>>> import numpy as np
>>> np.set_printoptions(suppress=True, linewidth=120)
>>> data = np.load("w.npy")
>>> data
array([[5, 2],
       [2, 5]])
>>> vec = np.ones(2)
>>> for _ in range(6):
...     vec = data @ vec
...     vec /= np.linalg.norm(vec)
...     print(round(vec @ data @ vec, 1))
... 
7.0
7.0
7.0
7.0
7.0
7.0
>>> round(float(np.linalg.eigvalsh(data)[-1]), 1)
7.0
>>> vec.round(1)
array([0.7, 0.7])
>>> K = np.loadtxt("mat.csv", delimiter=",")
>>> K
array([[ 15.4,   1.1,  -8.4],
       [ -4.9,  -7.2,   8. ],
       [  2. ,  -1.7,   3.6],
       [ 10.3,  -3.2,   3.2],
       [  0. ,   2. ,  -2.2],
       [ -3.2,  -2.8,  -2.6],
       [ -4.5,  -0.3,   1.5],
       [ -8.5,  -0.1,  -3.1],
       [ -4.1,   1.9, -13.6],
       [  2.2,   1.9,   4.3],
       [ -7.4,   3.4,  -7.8],
       [ -5.2,   1.3,  -0.7],
       [  5.3,   1.2,   6.3],
       [  1.9,  -1.2,   5.9],
       [ 10.4,   0.1,   4.6],
       [ 14.2,  -3.2,  -0.3],
       [ 14.9,   1.7,   6. ],
       [-14.8,   0.9,  -2.1],
       [ 17.2,   2.8,  -1.4],
       [  2. ,   2.1,  -4. ],
       [-12.4,  -1. ,  -6.1],
       [ 19.9,  -1.8,   3.7],
       [  5.2,  -1.3,   9. ],
       [ -2.7,  -1.5,   2.6],
       [ -3.6,  -0.4,   2.9],
       [-12.3,   3.2,  -8.4]])
>>> cent = K[[18, 19]].astype(float)
>>> for _ in range(7):
...     idx = np.linalg.norm(K[:, None] - cent, axis=-1).argmin(axis=1)
...     cent = np.array([K[idx == j].mean(axis=0) for j in range(2)])
... 
>>> idx
array([0, 1, 1, 0, 1, 1, 1, 1, 1, 1, 1, 1, 0, 1, 0, 0, 0, 1, 0, 1, 1, 0, 0, 1, 1, 1])
>>> np.round(cent[1] - cent[0], 1)
array([-17. ,   0.3,  -3.8])
>>> Y = np.c_[K[:, :1] @ np.array([[9]]), np.array([-3, 3, -2, -3, -2, -3, -3, 0, -1, -1, 3, 3, -1, -3, -2, 3, -2, 1, 0, 3, -3, -3, -3, 1, -1, -1])]
>>> Y.round(1)
array([[ 138.6,   -3. ],
       [ -44.1,    3. ],
       [  18. ,   -2. ],
       [  92.7,   -3. ],
       [   0. ,   -2. ],
       [ -28.8,   -3. ],
       [ -40.5,   -3. ],
       [ -76.5,    0. ],
       [ -36.9,   -1. ],
       [  19.8,   -1. ],
       [ -66.6,    3. ],
       [ -46.8,    3. ],
       [  47.7,   -1. ],
       [  17.1,   -3. ],
       [  93.6,   -2. ],
       [ 127.8,    3. ],
       [ 134.1,   -2. ],
       [-133.2,    1. ],
       [ 154.8,    0. ],
       [  18. ,    3. ],
       [-111.6,   -3. ],
       [ 179.1,   -3. ],
       [  46.8,   -3. ],
       [ -24.3,    1. ],
       [ -32.4,   -1. ],
       [-110.7,   -1. ]])
>>> np.round(np.linalg.norm(Y - K @ np.linalg.lstsq(K, Y)[0], axis=0), 1) + 0
array([ 0. , 11.4])
>>> np.linalg.matrix_rank(Y)
np.int64(2)
>>> np.round(np.linalg.lstsq(K, Y[:, 0])[0], 1) + 0
array([9., 0., 0.])
>>> np.round(np.linalg.norm(np.linalg.qr(K)[0].T @ Y, axis=0) ** 2 / ((Y ** 2).sum(axis=0) + 1e-12), 1)
array([1. , 0.1])
